% python3 -q
>>> import numpy as np
>>> np.set_printoptions(precision=1, suppress=True, linewidth=160, floatmode="fixed")
>>> def tidy(a):
...     return np.round(a, 1) + 0
... 
>>> feats = np.array([[3, 2, 0, 6, 1, 2, 0, 2, 1, 0],
...     [0, 2, 2, 6, 1, 3, 1, 3, 1, 3],
...     [3, 2, 1, 6, 3, 3, 2, 0, 0, 1],
...     [1, 3, 3, 9, 1, 3, 1, 0, 1, 1]])
>>> vec = np.array([2, 2, 0, 1, 2, 2, 3, 0, 1, 0])
>>> h1 = np.maximum(feats @ vec, 0)
>>> print(feats * (h1 > 1e-9)[:, None])
[[3 2 0 6 1 2 0 2 1 0]
 [0 2 2 6 1 3 1 3 1 3]
 [3 2 1 6 3 3 2 0 0 1]
 [1 3 3 9 1 3 1 0 1 1]]
>>> print(h1)
[23 22 34 29]
>>> np.flatnonzero(h1 > 1e-9)
array([0, 1, 2, 3])
>>> np.tanh(feats @ vec)
array([1.0, 1.0, 1.0, 1.0])
>>> Y = np.array([[3, 3],
...     [-3, 1],
...     [3, -3],
...     [3, 0],
...     [1, -3],
...     [1, 3],
...     [0, -1],
...     [3, 0],
...     [2, 1],
...     [-3, 1]])
>>> print(Y.T @ feats.T)
[[32 24 27 33]
 [15  5  7  4]]
>>> np.vstack([feats, Y.T]).shape
(6, 10)
>>> print(np.einsum("ik,kj->ji", feats, Y))
[[32 24 27 33]
 [15  5  7  4]]
>>> np.linalg.matrix_rank(feats @ Y)
np.int64(2)
>>> np.einsum("ij->j", feats)
array([ 7,  9,  6, 27,  6, 11,  4,  5,  3,  5])
>>> np.einsum("ik,kj->ij", feats, Y)
array([[32, 15],
       [24,  5],
       [27,  7],
       [33,  4]])
>>> print(np.linalg.matrix_rank(np.vstack([feats, Y.T])))
6
>>> s = 5 * 0.2 ** np.arange(3)
>>> rng = np.random.default_rng(59178)
>>> A = rng.normal(size=(22, 3)) * rng.permutation(s)
>>> tidy(A)
array([[  0.0,  -0.7,   0.1],
       [  2.8,  10.9,   0.0],
       [ -1.7,   2.4,  -0.1],
       [  0.0,  -3.9,   0.1],
       [ -0.6,   3.6,  -0.2],
       [  1.1,   5.5,   0.2],
       [  1.8,   5.3,   0.1],
       [ -1.1, -11.8,   0.0],
       [  2.3,  -3.5,  -0.3],
       [ -0.8,  -5.9,   0.2],
       [  0.9,   3.3,  -0.3],
       [ -0.2,  -0.7,  -0.1],
       [ -0.3,  -4.2,  -0.1],
       [  0.5,  -4.5,   0.4],
       [  2.4,   3.3,  -0.2],
       [ -2.0,   1.3,   0.0],
       [ -2.2,  15.1,   0.2],
       [  1.7,   4.8,   0.1],
       [ -1.2,   5.6,   0.1],
       [  0.6,  -2.5,   0.1],
       [  0.7,  -3.4,  -0.3],
       [ -1.8, -10.6,  -0.2]])
>>> P = A @ np.linalg.solve(A.T @ A, A.T)
>>> print(np.linalg.matrix_rank(np.eye(22) - P))
19
>>> tidy(np.trace(P))
np.float64(3.0)
>>> np.allclose(P @ P, P)
True
>>> D = np.linalg.norm(A[:, None] - A[None], axis=-1)
>>> print(np.linalg.matrix_rank(D ** 2))
5
>>> tidy(np.linalg.norm(A, axis=1))
array([ 0.7, 11.3,  3.0,  3.9,  3.7,  5.6,  5.6, 11.9,  4.2,  5.9,  3.5,  0.7,  4.2,  4.5,  4.1,  2.4, 15.3,  5.1,  5.7,  2.6,  3.5, 10.8])
>>> (D + 1e9 * np.eye(22)).round(6).argmin(axis=1)
array([11,  6, 15, 12, 10,  6, 17, 21, 20, 12, 14,  0,  3,  3, 10,  2,  1,  6,  4, 20,  3,  7])
>>> Y = A / np.sqrt((A ** 2).mean(axis=1, keepdims=True))
>>> tidy(np.linalg.norm(Y, axis=1))
array([1.7, 1.7, 1.7, 1.7, 1.7, 1.7, 1.7, 1.7, 1.7, 1.7, 1.7, 1.7, 1.7, 1.7, 1.7, 1.7, 1.7, 1.7, 1.7, 1.7, 1.7, 1.7])
>>> np.linalg.matrix_rank(A - A.mean(axis=1, keepdims=True))
np.int64(2)
>>> Xs = A - A.mean(axis=0)
>>> evecs = np.linalg.svd(Xs)[2][:2]
>>> Y = Xs - Xs @ evecs.T @ evecs
>>> print(tidy(np.linalg.norm(Y) / np.linalg.norm(Xs)))
0.0
>>> np.linalg.norm(Y, axis=1).round(6).argmax()
np.int64(13)
>>> th = np.sort(rng.uniform(-2, 2, 23))
>>> X = np.c_[th, th ** 2, th ** 3] @ np.array([[9, 5, 7, 0], [9, 0, 0, 3], [1, 5, 8, 7]])
>>> tidy(X)
array([[  6.1, -34.2, -53.0, -26.9],
       [  2.7, -22.2, -34.0, -14.7],
       [  2.1, -20.0, -30.7, -12.7],
       [ -0.2, -12.6, -19.1,  -6.1],
       [ -0.4, -12.0, -18.2,  -5.6],
       [ -0.4, -11.9, -18.0,  -5.5],
       [ -1.1,  -9.7, -14.5,  -3.8],
       [ -1.5,  -8.4, -12.5,  -2.9],
       [ -2.4,  -3.3,  -4.8,  -0.2],
       [ -1.9,  -1.6,  -2.3,   0.1],
       [ -1.5,  -1.1,  -1.6,   0.1],
       [  6.1,   2.8,   4.0,   1.3],
       [  8.9,   4.1,   6.0,   2.6],
       [ 12.4,   6.0,   8.8,   4.8],
       [ 12.7,   6.1,   9.1,   5.0],
       [ 15.4,   7.7,  11.5,   7.0],
       [ 21.0,  11.4,  17.1,  11.9],
       [ 27.9,  16.5,  25.2,  19.1],
       [ 32.3,  20.1,  30.8,  24.2],
       [ 44.5,  31.4,  48.6,  40.6],
       [ 50.0,  36.9,  57.3,  48.7],
       [ 60.9,  48.8,  76.0,  66.2],
       [ 61.9,  49.9,  77.8,  67.8]])
>>> Y = X + rng.integers(-2, 3, (23, 3)) @ rng.integers(-2, 3, (3, 4))
>>> tidy(Y)
array([[  7.1, -29.2, -50.0, -28.9],
       [ -1.3, -26.2, -38.0, -14.7],
       [ -0.9, -16.0, -29.7, -14.7],
       [ -2.2,  -8.6, -17.1,  -6.1],
       [  5.6,  -9.0, -14.2,  -5.6],
       [  0.6, -11.9, -17.0,  -3.5],
       [  1.9,  -7.7, -11.5,  -1.8],
       [ -1.5,  -6.4, -12.5,  -6.9],
       [ -6.4,  -7.3,  -8.8,  -0.2],
       [ -1.9,  -3.6,  -2.3,   4.1],
       [ -0.5,   2.9,  -0.6,  -5.9],
       [  0.1,  -0.2,   0.0,   1.3],
       [  9.9,   6.1,   7.0,   0.6],
       [ 12.4,   1.0,   6.8,   8.8],
       [ 12.7,  10.1,   9.1,  -3.0],
       [ 12.4,   8.7,  10.5,   5.0],
       [ 26.0,  11.4,  18.1,   9.9],
       [ 26.9,  14.5,  24.2,  21.1],
       [ 36.3,  19.1,  32.8,  28.2],
       [ 42.5,  28.4,  48.6,  48.6],
       [ 45.0,  34.9,  56.3,  54.7],
       [ 62.9,  43.8,  76.0,  74.2],
       [ 61.9,  46.9,  75.8,  67.8]])
>>> np.linalg.matrix_rank(Y - X, tol=1e-8)
np.int64(3)
>>> print(tidy(np.linalg.svd(Y - X, compute_uv=False)))
[23.2 16.8  9.7  0.0]
>>> print(tidy(np.abs(Y - X).sum(axis=1)))
[11.0 12.0 10.0  8.0 13.0  4.0 10.0  6.0 12.0  6.0 12.0 13.0  6.0 11.0 12.0  7.0  8.0  6.0 11.0 13.0 14.0 15.0  5.0]
>>> E = np.loadtxt("x.csv", delimiter=",")
>>> E
array([[ 0.0, -1.0, -1.0,  0.0,  3.0, -3.0,  1.0, -3.0, -3.0,  2.0],
       [-3.0, -2.0,  2.0,  2.0, -1.0, -1.0, -3.0,  2.0,  0.0, -2.0],
       [-3.0, -1.0,  3.0,  0.0,  3.0, -3.0, -3.0, -1.0, -3.0, -3.0],
       [-2.0, -3.0,  0.0, -3.0,  0.0, -1.0, -1.0,  2.0,  1.0, -1.0],
       [ 2.0,  3.0, -3.0,  3.0, -3.0,  2.0, -1.0,  2.0, -2.0, -2.0],
       [-2.0, -3.0, -2.0,  3.0,  3.0,  1.0,  3.0,  0.0,  1.0,  2.0],
       [ 0.0,  1.0,  0.0,  2.0,  3.0,  3.0, -3.0, -3.0, -1.0,  0.0],
       [ 1.0, -2.0, -2.0, -3.0,  3.0, -1.0,  1.0, -2.0, -3.0, -3.0],
       [ 2.0,  3.0, -2.0,  3.0,  1.0, -1.0,  3.0,  3.0, -3.0, -3.0],
       [-3.0,  2.0, -3.0, -1.0,  0.0, -3.0,  3.0, -2.0, -2.0, -2.0]])
>>> (E + E.T) / 2
array([[ 0.0, -2.0, -2.0, -1.0,  2.5, -2.5,  0.5, -1.0, -0.5, -0.5],
       [-2.0, -2.0,  0.5, -0.5,  1.0, -2.0, -1.0,  0.0,  1.5,  0.0],
       [-2.0,  0.5,  3.0,  0.0,  0.0, -2.5, -1.5, -1.5, -2.5, -3.0],
       [-1.0, -0.5,  0.0, -3.0,  1.5,  1.0,  0.5, -0.5,  2.0, -1.0],
       [ 2.5,  1.0,  0.0,  1.5, -3.0,  2.5,  1.0,  2.5, -0.5, -1.0],
       [-2.5, -2.0, -2.5,  1.0,  2.5,  1.0,  3.0, -0.5,  0.0, -0.5],
       [ 0.5, -1.0, -1.5,  0.5,  1.0,  3.0, -3.0, -1.0,  1.0,  1.5],
       [-1.0,  0.0, -1.5, -0.5,  2.5, -0.5, -1.0, -2.0,  0.0, -2.5],
       [-0.5,  1.5, -2.5,  2.0, -0.5,  0.0,  1.0,  0.0, -3.0, -2.5],
       [-0.5,  0.0, -3.0, -1.0, -1.0, -0.5,  1.5, -2.5, -2.5, -2.0]])
>>> E @ E
array([[  3.0,  23.0,  -2.0,  -2.0, -29.0,  10.0, -15.0,  -5.0,   7.0,   7.0],
       [  4.0, -12.0,  12.0, -26.0,  -4.0,  -5.0,  -2.0,  14.0,   7.0, -12.0],
       [  8.0,   4.0,  24.0, -11.0, -32.0,   8.0, -31.0,  18.0,  12.0,  -7.0],
       [ 24.0,  16.0,  -5.0,  -4.0,  -2.0,   8.0,  12.0,  -2.0,  -4.0,  -4.0],
       [-12.0, -44.0,   6.0, -18.0,  10.0,  -4.0,   1.0,   0.0,  19.0,  18.0],
       [  9.0,  17.0, -29.0,   4.0,  -5.0,  21.0,  10.0,   4.0,   0.0,  -6.0],
       [-12.0,  -8.0,  -5.0,  14.0, -20.0,   1.0,   4.0,  24.0,  14.0,   8.0],
       [ 27.0,  16.0,   1.0,  13.0, -19.0,  30.0, -13.0,  -7.0,  13.0,  28.0],
       [  1.0, -27.0,   6.0, -12.0,   6.0,  13.0, -32.0,  -8.0,   3.0,   3.0],
       [ 11.0,  11.0,  18.0,   6.0, -28.0,  33.0, -31.0,   7.0,  27.0,  10.0]])
>>> (E - E.T) / 2
array([[ 0.0,  1.0,  1.0,  1.0,  0.5, -0.5,  0.5, -2.0, -2.5,  2.5],
       [-1.0,  0.0,  1.5,  2.5, -2.0,  1.0, -2.0,  2.0, -1.5, -2.0],
       [-1.0, -1.5,  0.0,  0.0,  3.0, -0.5, -1.5,  0.5, -0.5,  0.0],
       [-1.0, -2.5,  0.0,  0.0, -1.5, -2.0, -1.5,  2.5, -1.0,  0.0],
       [-0.5,  2.0, -3.0,  1.5,  0.0, -0.5, -2.0, -0.5, -1.5, -1.0],
       [ 0.5, -1.0,  0.5,  2.0,  0.5,  0.0,  0.0,  0.5,  1.0,  2.5],
       [-0.5,  2.0,  1.5,  1.5,  2.0,  0.0,  0.0, -2.0, -2.0, -1.5],
       [ 2.0, -2.0, -0.5, -2.5,  0.5, -0.5,  2.0,  0.0, -3.0, -0.5],
       [ 2.5,  1.5,  0.5,  1.0,  1.5, -1.0,  2.0,  3.0,  0.0, -0.5],
       [-2.5,  2.0,  0.0,  0.0,  1.0, -2.5,  1.5,  0.5,  0.5,  0.0]])
>>> tidy(np.sort(np.abs(np.linalg.eigvals(E))))
array([0.7, 2.3, 4.6, 4.6, 5.5, 5.5, 5.5, 6.2, 7.0, 7.0])
>>> np.allclose(E @ E.T, E.T @ E)
False
>>> w1 = np.array([[2, 3, -2],
...     [0, -3, 3],
...     [0, -3, 0],
...     [-1, 2, -1],
...     [2, 1, 0],
...     [-2, -1, 3],
...     [-2, -2, 3],
...     [-3, 3, 2],
...     [1, -1, -2],
...     [1, -1, 3]])
>>> beta = np.array([-3, 2, 0])
>>> act = np.maximum(E @ w1 + beta, 0)
>>> np.linalg.matrix_rank(act)
np.int64(3)
>>> (act > 0).astype(int)
array([[1, 1, 0],
       [0, 1, 0],
       [1, 1, 0],
       [0, 1, 0],
       [0, 1, 1],
       [0, 1, 1],
       [1, 1, 0],
       [1, 1, 0],
       [0, 1, 1],
       [0, 0, 1]])
>>> W2 = np.array([[0, 0, 0], [3, -1, -2], [-2, 2, 2]])
>>> act @ W2
array([[ 12.0,  -4.0,  -8.0],
       [ 33.0, -11.0, -22.0],
       [  6.0,  -2.0,  -4.0],
       [ 24.0,  -8.0, -16.0],
       [ 49.0,  -7.0, -28.0],
       [ 14.0,   6.0,  -4.0],
       [  3.0,  -1.0,  -2.0],
       [ 39.0, -13.0, -26.0],
       [ 44.0,   0.0, -22.0],
       [-14.0,  14.0,  14.0]])
>>> (act @ W2).round(6).argmax(axis=1)
array([0, 0, 0, 0, 0, 0, 0, 0, 0, 1])
>>> arr = np.load("arr.npy")
>>> print(arr)
[[ 4 -3  3  4]
 [ 4  5 -4 -3]
 [-3 -5  1  4]
 [ 0  5 -4 -3]]
>>> Y = arr / np.sqrt((arr ** 2).mean(axis=1, keepdims=True))
>>> tidy(arr - arr.mean(axis=1, keepdims=True))
array([[ 2.0, -5.0,  1.0,  2.0],
       [ 3.5,  4.5, -4.5, -3.5],
       [-2.2, -4.2,  1.8,  4.8],
       [ 0.5,  5.5, -3.5, -2.5]])
>>> w1 = np.array([[1, -1, -2, 4], [5, 0, -3, 0], [-4, -2, 4, 1]])
>>> beta = np.array([-1, -3, -2, -8])
>>> act = np.maximum(A @ w1 + beta, 0)
>>> np.linalg.matrix_rank(act)
np.int64(3)
>>> W2 = np.array([[1, 3, 0], [0, 2, 2], [2, 3, 1], [3, 0, 2]])
>>> (act @ W2).round(6).argmax(axis=1)
array([1, 1, 1, 1, 1, 1, 1, 1, 0, 1, 1, 1, 1, 1, 1, 1, 1, 1, 1, 1, 1, 1])
>>> [round(float(x), 1) for x in np.linalg.svd(X, compute_uv=False)[:3]]
[252.4, 58.4, 15.0]
>>> np.linalg.matrix_rank(X, rtol=0.1)
np.int64(2)
>>> np.argsort(-np.linalg.norm(X, axis=0).round(6), kind="stable")[:3]
array([2, 3, 0])
>>> left, s, Vt = np.linalg.svd(arr, full_matrices=False)
>>> np.allclose(left * s @ Vt, arr)
True
>>> print(tidy(np.abs(Vt[0])))
[0.2 0.7 0.5 0.5]
>>> tidy(s)
array([13.1,  6.2,  2.5,  0.7])
>>> tidy(left.T @ arr @ Vt.T)
array([[13.1,  0.0,  0.0,  0.0],
       [ 0.0,  6.2,  0.0,  0.0],
       [ 0.0,  0.0,  2.5,  0.0],
       [ 0.0,  0.0,  0.0,  0.7]])
>>> tidy(s / s[0])
array([1.0, 0.5, 0.2, 0.1])
>>> np.einsum("ij,ji->", arr, arr)
np.int64(-13)
>>> tidy(np.linalg.det(2 * arr)), tidy(np.linalg.det(arr))
(np.float64(-2304.0), np.float64(-144.0))
>>> print(tidy(np.linalg.eigvals(arr).sum().real))
7.0
>>> print(np.einsum("ii->", arr))
7
>>> tidy(np.linalg.det(arr[::-1]))
np.float64(-144.0)
>>> np.kron(np.eye(2, dtype=int), arr)
array([[ 4, -3,  3,  4,  0,  0,  0,  0],
       [ 4,  5, -4, -3,  0,  0,  0,  0],
       [-3, -5,  1,  4,  0,  0,  0,  0],
       [ 0,  5, -4, -3,  0,  0,  0,  0],
       [ 0,  0,  0,  0,  4, -3,  3,  4],
       [ 0,  0,  0,  0,  4,  5, -4, -3],
       [ 0,  0,  0,  0, -3, -5,  1,  4],
       [ 0,  0,  0,  0,  0,  5, -4, -3]])
>>> F = np.array([[1, 0, 3, -1], [0, 0, 0, 0], [3, 0, 9, -3], [-1, 0, -3, 1]])
>>> print(F @ F)
[[ 11   0  33 -11]
 [  0   0   0   0]
 [ 33   0  99 -33]
 [-11   0 -33  11]]
>>> (np.linalg.matrix_power((F != 0) + (F.T != 0) + np.eye(4), 4) > 0).astype(int)
array([[1, 0, 1, 1],
       [0, 1, 0, 0],
       [1, 0, 1, 1],
       [1, 0, 1, 1]])
>>> left, s, Vt = np.linalg.svd(F)
>>> print(np.argmax(s[:-1] / (s[1:] + 1e-6)) + 1)
1
>>> tidy(s)
array([11.0,  0.0,  0.0,  0.0])
>>> Y = left[:, :1] @ np.diag(s[:1]) @ Vt[:1]
>>> np.linalg.matrix_rank(F, rtol=0.05)
np.int64(1)
>>> tidy(np.linalg.norm(F - Y) / np.linalg.norm(F))
np.float64(0.0)
>>> tidy(np.linalg.norm(F - Y, 2)), tidy(s[1])
(np.float64(0.0), np.float64(0.0))
>>> print(np.linalg.matrix_rank(Y))
1
>>> tidy(np.abs(F - Y).max())
np.float64(0.0)
